% ipython --no-banner

In [1]: import numpy as np

In [2]: from numpy import linalg as LA

In [3]: np.set_printoptions(precision=2, suppress=True, linewidth=200)

In [4]: data = np.load("sample5.npy")

In [5]: data
Out[5]: 
array([[0., 9., 3.],
       [9., 0., 0.],
       [3., 0., 0.]])

In [6]: round(float(np.trace(LA.pinv(data) @ data)), 2)
Out[6]: 2.0

In [7]: print(np.round(data @ LA.pinv(data) @ data, 2) + 0)
[[0. 9. 3.]
 [9. 0. 0.]
 [3. 0. 0.]]

In [8]: ev, vecs = LA.eigh(data)

In [9]: vec = np.array([-2, 3, -3])

In [10]: LA.eigvalsh(data[1:, 1:])
Out[10]: array([0., 0.])

In [11]: np.abs(data).sum(axis=1).max(), round(np.abs(ev).max(), 2)
Out[11]: (np.float64(12.0), np.float64(9.49))

In [12]: np.round(vecs * np.abs(ev) @ vecs.T, 2) + 0
Out[12]: 
array([[9.49, 0.  , 0.  ],
       [0.  , 8.54, 2.85],
       [0.  , 2.85, 0.95]])

In [13]: X = np.load("x.npy")

In [14]: X
Out[14]: 
array([[-1, -1, -1, -1, -1, -1, -1, -1],
       [-1, -2, -2, -2, -2, -2, -2, -2],
       [-1, -2, -3, -3, -3, -3, -3, -3],
       [-1, -2, -3, -4, -4, -4, -4, -4],
       [-1, -2, -3, -4, -5, -5, -5, -5],
       [-1, -2, -3, -4, -5, -6, -6, -6],
       [-1, -2, -3, -4, -5, -6, -7, -7],
       [-1, -2, -3, -4, -5, -6, -7, -8]])

In [15]: O, R = LA.qr(X)

In [16]: np.round(O.T @ O, 2) + 0
Out[16]: 
array([[1., 0., 0., 0., 0., 0., 0., 0.],
       [0., 1., 0., 0., 0., 0., 0., 0.],
       [0., 0., 1., 0., 0., 0., 0., 0.],
       [0., 0., 0., 1., 0., 0., 0., 0.],
       [0., 0., 0., 0., 1., 0., 0., 0.],
       [0., 0., 0., 0., 0., 1., 0., 0.],
       [0., 0., 0., 0., 0., 0., 1., 0.],
       [0., 0., 0., 0., 0., 0., 0., 1.]])

In [17]: w1 = np.array([[-3, -2],
    ...:     [0, 2],
    ...:     [-3, -2],
    ...:     [0, -5],
    ...:     [-3, -3],
    ...:     [4, 0],
    ...:     [-3, 2],
    ...:     [1, -4]])

In [18]: b = np.array([0, 0])

In [19]: hid = np.maximum(X @ w1 + b, 0)

In [20]: LA.matrix_rank(hid)
Out[20]: np.int64(2)

In [21]: Z = np.array([[0, 2], [1, 2]])

In [22]: print(hid @ Z)
[[ 12  38]
 [ 22  66]
 [ 34  98]
 [ 44 120]
 [ 49 132]
 [ 51 132]
 [ 53 140]
 [ 57 146]]

In [23]: w1 @ Z
Out[23]: 
array([[ -2, -10],
       [  2,   4],
       [ -2, -10],
       [ -5, -10],
       [ -3, -12],
       [  0,   8],
       [  2,  -2],
       [ -4,  -6]])

In [24]: Z = np.sign(np.array([[-2, 2, -3, -5], [-5, 2, -2, -2], [5, -4, -3, 0], [4, -1, -3, -3]]))

In [25]: M2 = (np.tril(Z, -1) + np.eye(4)) @ (np.triu(Z, 1) + np.eye(4))

In [26]: ev = np.array([1, 1, 0, 3])

In [27]: feats = np.rint(M2 * ev @ LA.inv(M2)) + 0

In [28]: feats
Out[28]: 
array([[ 1., -3., -1., -2.],
       [ 0.,  1.,  0.,  0.],
       [ 0., -1.,  0.,  0.],
       [ 0.,  5.,  3.,  3.]])

In [29]: gram = feats.T @ feats

In [30]: print(np.round(LA.eigvalsh(gram)[::-1], 2) + 0)
[58.    1.27  0.74  0.  ]

In [31]: np.trace(gram), (feats ** 2).sum()
Out[31]: (np.float64(60.0), np.float64(60.0))

In [32]: np.diag(gram)
Out[32]: array([ 1., 36., 10., 13.])

In [33]: LA.matrix_rank(gram)
Out[33]: np.int64(3)

In [34]: (feats @ feats.T).shape
Out[34]: (4, 4)
